$ python3 -q
>>> import numpy as np
>>> import numpy.linalg as la
>>> np.set_printoptions(precision=4, suppress=True, linewidth=160, floatmode="fixed")
>>> data = np.loadtxt("mat.csv", delimiter=",")
>>> print(data)
[[  0.0658  -1.7330  -3.3986  -2.9319  -1.1335   3.7957   0.1985]
 [  2.2944  -0.4237  -3.7568  -3.1030   0.9160   9.7173   2.9803]
 [ -5.7329  -5.3789  -2.8083  -2.8625  -6.6371 -11.0656  -6.9370]
 [ 15.3573  21.5514  14.5732  18.3663  23.1439  11.7402  13.1567]
 [  9.0522   8.9232   2.8381   4.8271  10.9712  15.3843   9.1112]
 [  1.3216  -0.1614  -2.4094  -1.7181   0.6170   5.2269   1.4088]
 [  0.5573   2.1188   1.6124   2.6293   1.8635  -3.0422  -0.7149]
 [ 13.9596  22.6598  17.5544  21.5058  23.2368   3.6161  10.5852]
 [  6.5994   8.6122   4.8466   6.7912   9.5227   6.2841   5.5653]
 [ 12.6308  18.4032  12.8023  16.1456  19.5320   8.0303  10.4163]
 [  1.8696   3.4392   2.1864   3.3920   3.4628  -0.8112   0.6876]
 [  6.2066   9.6471   6.7179   8.8104  10.0655   2.3471   4.5325]
 [ -5.2426  -9.2146  -8.7782  -9.3803  -9.1317  -0.3371  -4.5576]
 [ -2.4451  -2.7063  -2.2782  -1.9505  -3.0842  -4.0232  -3.1507]
 [ -4.0407  -0.0493   3.1131   3.8204  -1.9842 -16.4787  -6.6828]
 [  1.8222   2.4567   0.8303   1.8955   2.7373   1.2449   1.0376]
 [  0.9778   2.6249   1.9148   3.0041   2.4352  -2.5170  -0.3011]
 [  2.1893   1.7351  -0.5677   0.3945   2.4054   4.3625   1.8974]
 [ -4.4174  -7.3053  -6.8758  -7.2052  -7.3553  -1.4004  -4.1381]]
>>> print(np.allclose(data[:-1].T @ la.lstsq(data[:-1].T, data[-1])[0], data[-1]))
True
>>> print(np.unique(data.round(6), axis=0).shape)
(19, 7)
>>> print(np.abs(np.diag(la.qr(data)[1])) > 1e-9)
[ True  True  True False False False False]
>>> x0 = np.array([2, -2, -2, -1, 1, -1, 0])
>>> a = np.maximum(data @ x0, 0)
>>> print(np.maximum(data @ (3 * x0), 0))
[25.1924 21.7542 36.5989  0.0000  0.0000 14.6790  0.0000  0.0000  0.0000  0.0000  0.0000  0.0000 78.2581 23.9046  0.0000  0.0000  0.0000  0.0000 62.3331]
>>> x0 = np.array([1, 3, 0, 3, 0, 1, 3])
>>> print(np.sign((data @ x0).round(6)))
[-1.0000  1.0000 -1.0000  1.0000  1.0000  1.0000  1.0000  1.0000  1.0000  1.0000  1.0000  1.0000 -1.0000 -1.0000 -1.0000  1.0000  1.0000  1.0000 -1.0000]
>>> Xs = data - data.mean(axis=0)
>>> V = la.svd(Xs)[2][:3]
>>> Y = Xs - Xs @ V.T @ V
>>> print(np.diag(V.T @ V))
[0.5567 0.2356 0.2242 0.3170 0.6437 0.7751 0.2476]
>>> print(np.round((Xs @ V.T).std(axis=0), 4) + 0)
[18.7054  7.0818  0.0000]
>>> J = np.array([[-0.1, -0.6, 0.7],
...     [0.0, 0.7, 0.4],
...     [0.0, -0.9, -0.1],
...     [-0.3, 0.0, 1.0],
...     [-1.2, -0.6, 0.0],
...     [0.1, -0.5, -1.4],
...     [0.4, -0.5, 0.0],
...     [0.3, 1.1, 0.8],
...     [0.1, 1.0, 0.1],
...     [0.1, 1.5, 0.3],
...     [-0.3, 1.1, -0.3],
...     [-0.7, 0.6, -0.7],
...     [0.9, -0.8, 0.8],
...     [-0.6, -1.2, -0.7],
...     [0.9, 1.3, -0.1],
...     [0.6, 2.3, -1.0]])
>>> rng = np.random.default_rng(1876)
>>> J[:, 0] = -2 * J[:, 2] + 0.3 * rng.normal(size=16)
>>> print(J)
[[-1.6370 -0.6000  0.7000]
 [-1.1356  0.7000  0.4000]
 [-0.1613 -0.9000 -0.1000]
 [-1.8394  0.0000  1.0000]
 [-0.0978 -0.6000  0.0000]
 [ 2.7247 -0.5000 -1.4000]
 [ 0.3967 -0.5000  0.0000]
 [-1.5275  1.1000  0.8000]
 [-0.5088  1.0000  0.1000]
 [-0.3553  1.5000  0.3000]
 [ 0.6640  1.1000 -0.3000]
 [ 1.1058  0.6000 -0.7000]
 [-1.5108 -0.8000  0.8000]
 [ 1.2435 -1.2000 -0.7000]
 [ 0.1273  1.3000 -0.1000]
 [ 1.7049  2.3000 -1.0000]]
>>> D = la.norm(J[:, None] - J[None], axis=-1)
>>> print(D.mean(axis=1).argmax())
5
>>> print(D[9].round(6).argsort(kind="stable")[:4])
[ 9  8 14  1]
>>> print(D[:5, :5])
[[0.0000 1.4253 1.7052 0.7007 1.6909]
 [1.4253 0.0000 1.9389 1.1599 1.7109]
 [1.7052 1.9389 0.0000 2.1991 0.3225]
 [0.7007 1.1599 2.1991 0.0000 2.0960]
 [1.6909 1.7109 0.3225 2.0960 0.0000]]
>>> print(np.flatnonzero(D[9] < D.mean() / 2))
[ 8  9 14]
>>> print(la.matrix_rank(D ** 2))
5
